% python3 -q
>>> import numpy as np
>>> from numpy import linalg as LA
>>> np.set_printoptions(precision=4, suppress=True, linewidth=120, legacy="1.25")
>>> rd = lambda a: np.round(a, 4) + 0
>>> m1 = np.load("test13.npy")
>>> m1
array([[ 0,  2,  1,  0, -3],
       [-2,  0, -1, -1, -2],
       [-1,  1,  0,  1,  4],
       [ 0,  1, -1,  0,  3],
       [ 3,  2, -4, -3,  0]])
>>> rd(LA.det(m1[::-1]))
0.0
>>> np.kron(np.eye(2, dtype=int), m1)
array([[ 0,  2,  1,  0, -3,  0,  0,  0,  0,  0],
       [-2,  0, -1, -1, -2,  0,  0,  0,  0,  0],
       [-1,  1,  0,  1,  4,  0,  0,  0,  0,  0],
       [ 0,  1, -1,  0,  3,  0,  0,  0,  0,  0],
       [ 3,  2, -4, -3,  0,  0,  0,  0,  0,  0],
       [ 0,  0,  0,  0,  0,  0,  2,  1,  0, -3],
       [ 0,  0,  0,  0,  0, -2,  0, -1, -1, -2],
       [ 0,  0,  0,  0,  0, -1,  1,  0,  1,  4],
       [ 0,  0,  0,  0,  0,  0,  1, -1,  0,  3],
       [ 0,  0,  0,  0,  0,  3,  2, -4, -3,  0]])
>>> np.einsum("ii->", m1)
0
>>> rd(LA.det(m1.T))
0.0
>>> rd(LA.norm(m1, 2))
6.277
>>> rd(LA.norm(m1, 1)), rd(LA.norm(m1, np.inf))
(12.0, 12.0)
>>> rd(LA.norm(m1, "nuc"))
17.6917
>>> K = np.loadtxt("sample15.csv", delimiter=",")
>>> K
array([[ 1.,  2.,  2.,  0.,  3.],
       [ 3., -1.,  0., -1., -3.],
       [-1., -2., -3., -1.,  3.],
       [-2., -2., -1., -3., -3.],
       [ 2.,  2.,  0.,  2., -2.]])
>>> O = K.astype(float).copy()
>>> for j in range(5):
...     O[:, j] -= O[:, :j] @ (O[:, :j].T @ O[:, j])
...     O[:, j] /= LA.norm(O[:, j])
... 
>>> rd(O.T @ O)
array([[1., 0., 0., 0., 0.],
       [0., 1., 0., 0., 0.],
       [0., 0., 1., 0., 0.],
       [0., 0., 0., 1., 0.],
       [0., 0., 0., 0., 1.]])
>>> M2 = K[0, 0] * K[1:] - np.outer(K[1:, 0], K[0])
>>> M2
array([[  0.,  -7.,  -6.,  -1., -12.],
       [  0.,   0.,  -1.,  -1.,   6.],
       [  0.,   2.,   3.,  -3.,   3.],
       [  0.,  -2.,  -4.,   2.,  -8.]])
>>> np.flatnonzero(~M2.round(6).any(axis=1))
array([], dtype=int64)
>>> LA.matrix_rank(M2), LA.matrix_rank(K)
(4, 5)
>>> data = np.array([[-1, 1, -1, 1, -1, 1],
...     [2, -2, 2, -2, 2, -2],
...     [2, -1, 2, -1, 2, -1],
...     [-1, 1, -1, 1, -1, 1],
...     [2, -2, 2, -2, 2, -2],
...     [2, -1, 2, -1, 2, -1]])
>>> rng = np.random.default_rng(74813)
>>> labels = rng.permutation(6)
>>> labels
array([3, 1, 0, 2, 4, 5])
>>> M2 = data[labels][:, labels]
>>> np.allclose(M2, data)
False
>>> np.diag(M2)
array([ 1, -2, -1,  2,  2, -1])
>>> rd(LA.det(M2)), rd(LA.det(data[labels]))
(0.0, 0.0)
>>> M2 = np.array([[2, -1, 1],
...     [-1, 0, -1],
...     [2, 2, -2],
...     [1, 2, -1],
...     [1, 2, -1],
...     [1, -1, 1]])
>>> data @ M2
array([[-4, -2,  1],
       [ 8,  4, -2],
       [ 9,  5, -3],
       [-4, -2,  1],
       [ 8,  4, -2],
       [ 9,  5, -3]])
>>> np.vstack([data, M2.T]).shape
(9, 6)
>>> np.einsum("ik,kj->ji", data, M2)
array([[-4,  8,  9, -4,  8,  9],
       [-2,  4,  5, -2,  4,  5],
       [ 1, -2, -3,  1, -2, -3]])
>>> M2.T @ data.T
array([[-4,  8,  9, -4,  8,  9],
       [-2,  4,  5, -2,  4,  5],
       [ 1, -2, -3,  1, -2, -3]])
>>> np.einsum("ik,kj->ij", data, M2)
array([[-4, -2,  1],
       [ 8,  4, -2],
       [ 9,  5, -3],
       [-4, -2,  1],
       [ 8,  4, -2],
       [ 9,  5, -3]])
>>> W1 = np.array([[1, 1], [1, 2], [-1, 0], [1, 2], [-2, 1], [-3, 0]])
>>> c = np.array([6, 9])
>>> act = np.maximum(data @ W1 + c, 0)
>>> (act > 0).mean(axis=0)
array([1., 1.])
>>> act
array([[ 7, 11],
       [ 4,  5],
       [ 3,  9],
       [ 7, 11],
       [ 4,  5],
       [ 3,  9]])
>>> (act > 0).astype(int)
array([[1, 1],
       [1, 1],
       [1, 1],
       [1, 1],
       [1, 1],
       [1, 1]])
>>> Z = np.array([[-4, -6], [-1, -1]])
>>> act @ Z
array([[-39, -53],
       [-21, -29],
       [-21, -27],
       [-39, -53],
       [-21, -29],
       [-21, -27]])
>>> W1 @ Z
array([[-5, -7],
       [-6, -8],
       [ 4,  6],
       [-6, -8],
       [ 7, 11],
       [12, 18]])
>>> (act @ Z).round(6).argmax(axis=1)
array([0, 0, 0, 0, 0, 0])
>>> M2 = np.c_[act[:, :1] @ np.array([[0]]), np.array([3, 0, -3, -1, -3, 1])]
>>> M2
array([[ 0,  3],
       [ 0,  0],
       [ 0, -3],
       [ 0, -1],
       [ 0, -3],
       [ 0,  1]])
>>> LA.matrix_rank(np.c_[act, M2])
3
>>> rd(LA.lstsq(act, M2[:, 0])[0])
array([0., 0.])
>>> left, sigma, Vh = LA.svd(M2)
>>> V = Vh[:(sigma > 1e-8).sum()]
>>> x = M2[1] + 5 * M2[2] + rng.integers(2) * np.eye(2)[1]
>>> x
array([  0., -15.])
>>> np.diag(V.T @ V)
array([0., 1.])
>>> LA.matrix_rank(np.vstack([M2, x]))
1
>>> u = np.array([2, 1, -3, -4, -1]) + 0.5
>>> feats = np.outer(u, u) / (u @ u)
>>> rd(feats)
array([[ 0.2294,  0.1376, -0.2294, -0.3211, -0.0459],
       [ 0.1376,  0.0826, -0.1376, -0.1927, -0.0275],
       [-0.2294, -0.1376,  0.2294,  0.3211,  0.0459],
       [-0.3211, -0.1927,  0.3211,  0.4495,  0.0642],
       [-0.0459, -0.0275,  0.0459,  0.0642,  0.0092]])
>>> left, sigma = LA.svd(feats)
Traceback (most recent call last):
  File "<python-input-59>", line 1, in <module>
    left, sigma = LA.svd(feats)
    ^^^^^^^^^^^
ValueError: too many values to unpack (expected 2)
>>> left, sigma, Vh = LA.svd(feats, full_matrices=False)
>>> np.abs(left[:, 0]).round(6).argmax()
3
>>> (sigma > 1e-8).sum()
1
>>> np.cumsum(sigma ** 2) / np.sum(sigma ** 2)
array([1., 1., 1., 1., 1.])
>>> rd(feats.sum(axis=1))
array([-0.2294, -0.1376,  0.2294,  0.3211,  0.0459])
>>> np.unravel_index(np.abs(feats).argmax(), feats.shape)
(3, 3)
>>> feats[5]
Traceback (most recent call last):
  File "<python-input-66>", line 1, in <module>
    feats[5]
    ~~~~~^^^
IndexError: index 5 is out of bounds for axis 0 with size 5
>>> rd(feats.sum(axis=0))
array([-0.2294, -0.1376,  0.2294,  0.3211,  0.0459])
>>> rd(LA.norm(feats))
1.0
>>> rd(np.abs(feats).max())
0.4495
>>> np.count_nonzero(feats)
25
>>> np.zeros(5, 5)
Traceback (most recent call last):
  File "<python-input-71>", line 1, in <module>
    np.zeros(5, 5)
    ~~~~~~~~^^^^^^
TypeError: Cannot interpret '5' as a data type
>>> rd(feats.mean(axis=0))
array([-0.0459, -0.0275,  0.0459,  0.0642,  0.0092])
>>> left, sigma, Vh = LA.svd(feats)
>>> V = Vh[:(sigma > 1e-8).sum()]
>>> x = feats[4] + -1 * feats[0] + rng.integers(2) * np.eye(5)[0]
>>> rd(x)
array([ 0.7248, -0.1651,  0.2752,  0.3853,  0.055 ])
>>> rd(V.T @ V)
array([[ 0.2294,  0.1376, -0.2294, -0.3211, -0.0459],
       [ 0.1376,  0.0826, -0.1376, -0.1927, -0.0275],
       [-0.2294, -0.1376,  0.2294,  0.3211,  0.0459],
       [-0.3211, -0.1927,  0.3211,  0.4495,  0.0642],
       [-0.0459, -0.0275,  0.0459,  0.0642,  0.0092]])
>>> np.allclose(V.T @ V @ x, x)
False
>>> rd(np.diag(V.T @ V))
array([0.2294, 0.0826, 0.2294, 0.4495, 0.0092])
>>> ev, V = LA.eigh(feats)
>>> x = np.array([1, 2, 0, 2, 3])
>>> rd(LA.eigvalsh(feats[1:, 1:]))
array([0.    , 0.    , 0.    , 0.7706])
>>> rd(x @ feats @ x)
0.3303
>>> x = np.array([1, 5, 4, 4, 4])
>>> rhs = K @ x
>>> c, lr = np.zeros(5), 1 / LA.norm(K, 2) ** 2
>>> for i in range(12):
...     c -= lr * K.T @ (K @ c - rhs)
...     if i % 2 == 0: print(i, round(LA.norm(K @ c - rhs), 4))
... 
0 4.3516
2 2.7379
4 1.733
6 1.1051
8 0.7134
10 0.4706
>>> rd(LA.cond(K))
6.974
>>> X = np.loadtxt("layer12.csv", delimiter=",")
>>> rd(X)
array([[0.4444, 0.1111, 0.1111, 0.3333],
       [0.2   , 0.4   , 0.2   , 0.2   ],
       [0.2857, 0.1429, 0.4286, 0.1429],
       [0.375 , 0.25  , 0.25  , 0.125 ]])
>>> O, r_ = LA.qr(X)
>>> rd(np.trace(O @ O.T))
4.0
>>> rd(r_)
array([[-0.6781, -0.3893, -0.4507, -0.4068],
       [ 0.    , -0.3221, -0.1262, -0.0321],
       [ 0.    ,  0.    , -0.282 ,  0.0634],
       [ 0.    ,  0.    ,  0.    , -0.1289]])
>>> O.shape, r_.shape
((4, 4), (4, 4))
>>> rd(O.T @ O)
array([[1., 0., 0., 0.],
       [0., 1., 0., 0.],
       [0., 0., 1., 0.],
       [0., 0., 0., 1.]])
>>> rd(abs(r_[0, 0])), rd(LA.norm(X[:, 0]))
(0.6781, 0.6781)
>>> left, sigma, Vh = LA.svd(data)
>>> V = Vh[:(sigma > 1e-8).sum()]
>>> x = data[3] + -1 * data[5] + rng.integers(2) * np.eye(6)[2]
>>> x
array([-3.,  2., -2.,  2., -3.,  2.])
>>> rd(LA.norm(x - V.T @ V @ x))
0.8165
>>> rd(V.T @ V)
array([[0.3333, 0.    , 0.3333, 0.    , 0.3333, 0.    ],
       [0.    , 0.3333, 0.    , 0.3333, 0.    , 0.3333],
       [0.3333, 0.    , 0.3333, 0.    , 0.3333, 0.    ],
       [0.    , 0.3333, 0.    , 0.3333, 0.    , 0.3333],
       [0.3333, 0.    , 0.3333, 0.    , 0.3333, 0.    ],
       [0.    , 0.3333, 0.    , 0.3333, 0.    , 0.3333]])
>>> F = np.load("a.npy")
>>> rd(F)
array([[ -1.374 , -11.2625,   8.5145],
       [ -0.8671,  -8.8125,   7.0783],
       [ -0.5052,  -6.8156,   5.8052],
       [ -0.4366,  -6.3953,   5.522 ],
       [ -0.1802,  -4.5747,   4.2142],
       [ -0.1749,  -4.5301,   4.1802],
       [ -0.0151,  -2.6519,   2.6218],
       [ -0.0021,  -2.2325,   2.2283],
       [ -0.0021,  -2.2323,   2.2282],
       [ -0.0087,  -1.5541,   1.5366],
       [ -0.0958,  -0.6732,   0.4816],
       [  0.0025,   0.0024,   0.0025],
       [  0.333 ,   0.2944,   0.3716],
       [  2.6803,   2.5571,   2.8034],
       [  3.1661,   3.0779,   3.2544],
       [  4.7409,   4.8446,   4.6371],
       [  5.1826,   5.358 ,   5.0071],
       [  5.8145,   6.1038,   5.5253],
       [  7.5878,   8.2567,   6.9188],
       [  9.3419,  10.4578,   8.2259],
       [ 11.3795,  13.0854,   9.6737],
       [ 11.5332,  13.2863,   9.7802],
       [ 15.2288,  18.2093,  12.2484]])
>>> cen = F - F.mean(axis=0)
>>> V = LA.svd(cen)[2][:2]
>>> M2 = cen - cen @ V.T @ V
>>> rd(np.cov(cen @ V.T, rowvar=False))
array([[82.8843,  0.    ],
       [ 0.    ,  8.6214]])
>>> d = LA.norm(F[:, None] - F[None], axis=-1)
>>> d[4].round(6).argsort(kind="stable")[:4]
array([4, 5, 3, 6])
>>> (d + 1e9 * np.eye(23)).round(6).argmin(axis=1)
array([ 1,  2,  3,  2,  5,  4,  7,  8,  7,  8, 11, 12, 11, 14, 13, 16, 15, 16, 19, 18, 21, 20, 21])
>>> d.mean(axis=1).argmax()
22
